% ipython --no-banner

In [1]: import numpy as np

In [2]: import numpy.linalg as la

In [3]: np.set_printoptions(precision=1, suppress=True, linewidth=100)

In [4]: F = np.loadtxt("dump.csv", delimiter=",")

In [5]: F
Out[5]: 
array([[ -5.1,  -3.9,  -0.1,  -2.6,  -6.9],
       [-18.8, -13.9,  -2.5,  -6.9, -21.2],
       [  1.7,   1.6,   0.3,   0.7,   2.7],
       [  5.9,   4.1,   1. ,   2.5,   7.4],
       [ -0.8,   0. ,  -0.4,   0.1,  -0.6],
       [ 12.1,   9.3,   1.8,   4.3,  13.9],
       [ -0.9,  -0.5,   0. ,   0.2,  -0.6],
       [ -4.7,  -3.9,  -0.7,  -1.8,  -4.8],
       [ -3.4,  -2.9,  -0.5,  -1.5,  -3.7],
       [-13.1, -10.2,  -1.8,  -4.7, -14.6],
       [  2.8,   2. ,  -0.3,   1.1,   3.4],
       [-13.8, -10.3,  -1.5,  -5.3, -15.8],
       [  0.6,   0.4,  -0.2,   0.3,   0.5],
       [ -8.3,  -6. ,  -0.9,  -2.2,  -8.9],
       [ -3. ,  -1.9,   0. ,  -0.7,  -3.3],
       [-10.6,  -7.4,  -1.7,  -3.3, -11.6],
       [-12.1,  -9.5,  -1.1,  -4.1, -14. ],
       [ 15.3,  11.5,   1.4,   5.8,  16.8],
       [  1.6,   1.1,   0.5,   0. ,   1.9],
       [ -1.4,  -1.1,   0.1,  -0.8,  -1.3],
       [  2.2,   2. ,   0.6,   1.2,   2.3],
       [  6.2,   4.3,   0.8,   1.8,   6.7],
       [  9.7,   7.2,   1.2,   4. ,  11.5],
       [  5.5,   4.7,   1.1,   2.7,   7. ],
       [-10.7,  -7.6,  -1.7,  -4.2, -11.2],
       [ -9.9,  -6.2,  -1. ,  -3.5, -10.3],
       [ -3.1,  -2.2,  -0.2,  -1.2,  -4.1],
       [ -6.8,  -4.9,  -0.9,  -2. ,  -7.4]])

In [6]: labels = F[:, 2] > np.median(F[:, 2])

In [7]: u = F[labels].mean(axis=0) - F[~labels].mean(axis=0)

In [8]: round((((F - F.mean(axis=0)) @ u > 0) == labels).mean(), 1)
Out[8]: np.float64(0.8)

In [9]: ((F - F.mean(axis=0)) @ u > 0).astype(int)
Out[9]: array([0, 0, 1, 1, 1, 1, 1, 0, 0, 0, 1, 0, 1, 0, 0, 0, 0, 1, 1, 1, 1, 1, 1, 1, 0, 0, 0, 0])

In [10]: cov = np.cov(F, rowvar=False)

In [11]: np.argsort(-F.std(axis=0).round(6), kind="stable")
Out[11]: array([4, 0, 1, 3, 2])

In [12]: np.polyfit(F[:, 1], F[:, 3], 1)
Out[12]: array([0.5, 0.1])

In [13]: cov
Out[13]: 
array([[68.1, 50.7,  8.5, 25. , 76.9],
       [50.7, 37.9,  6.3, 18.7, 57.3],
       [ 8.5,  6.3,  1.1,  3.1,  9.6],
       [25. , 18.7,  3.1,  9.4, 28.4],
       [76.9, 57.3,  9.6, 28.4, 87.1]])

In [14]: print(F.std(axis=0))
[8.1 6.  1.1 3.  9.2]

In [15]: feats = np.load("data.npy")

In [16]: feats
Out[16]: 
array([[ 4,  4,  4],
       [ 4,  8,  8],
       [ 4,  8, 12]])

In [17]: # symmetric, so the eigenvalues are real

In [18]: vals, vecs = la.eig(feats)

In [19]: np.round(np.sort(la.eigvals(la.inv(feats))), 1) + 0
Out[19]: array([0. , 0.4, 0.8])

In [20]: print(np.round(feats @ vecs[:, 0] - vals[0] * vecs[:, 0], 1) + 0)
[0. 0. 0.]

In [21]: B = la.inv(feats)

In [22]: round(float(la.slogdet(feats)[0]), 1)
Out[22]: 1.0

In [23]: (np.abs(B) > 1e-9).astype(int)
Out[23]: 
array([[1, 1, 0],
       [1, 1, 1],
       [0, 1, 1]])

In [24]: np.round(la.cond(feats), 1)
Out[24]: np.float64(16.4)

In [25]: print(B)
[[ 0.5 -0.2  0. ]
 [-0.2  0.5 -0.2]
 [ 0.  -0.2  0.2]]

In [26]: Q, vecs = la.qr(feats[:, :2])[0], la.qr(feats[:, 2:])[0]

In [27]: sv = la.svd(Q.T @ vecs, compute_uv=False)

In [28]: (sv > 0.9).sum()
Out[28]: np.int64(1)

In [29]: vals, vecs = la.eigh(feats)

In [30]: vec = np.array([3, -2, -2])

In [31]: print(vecs * np.maximum(vals, 0) @ vecs.T)
[[ 4.  4.  4.]
 [ 4.  8.  8.]
 [ 4.  8. 12.]]

In [32]: print(la.eigvalsh(feats[1:, 1:]))
[ 1.8 18.2]

In [33]: (np.sign(vecs[:, -1].round(6)) == np.sign(vecs[0, -1].round(6))).astype(int)
Out[33]: array([1, 1, 1])

In [34]: vec @ feats @ vec
Out[34]: np.int64(84)

In [35]: print(round(float(vec @ feats @ vec / (vec @ vec)), 1), round(vals[0], 1), round(vals[-1], 1))
4.9 1.2 20.2

In [36]: np.abs(feats).sum(axis=1).max(), round(float(np.abs(vals).max()), 1)
Out[36]: (np.int64(24), 20.2)
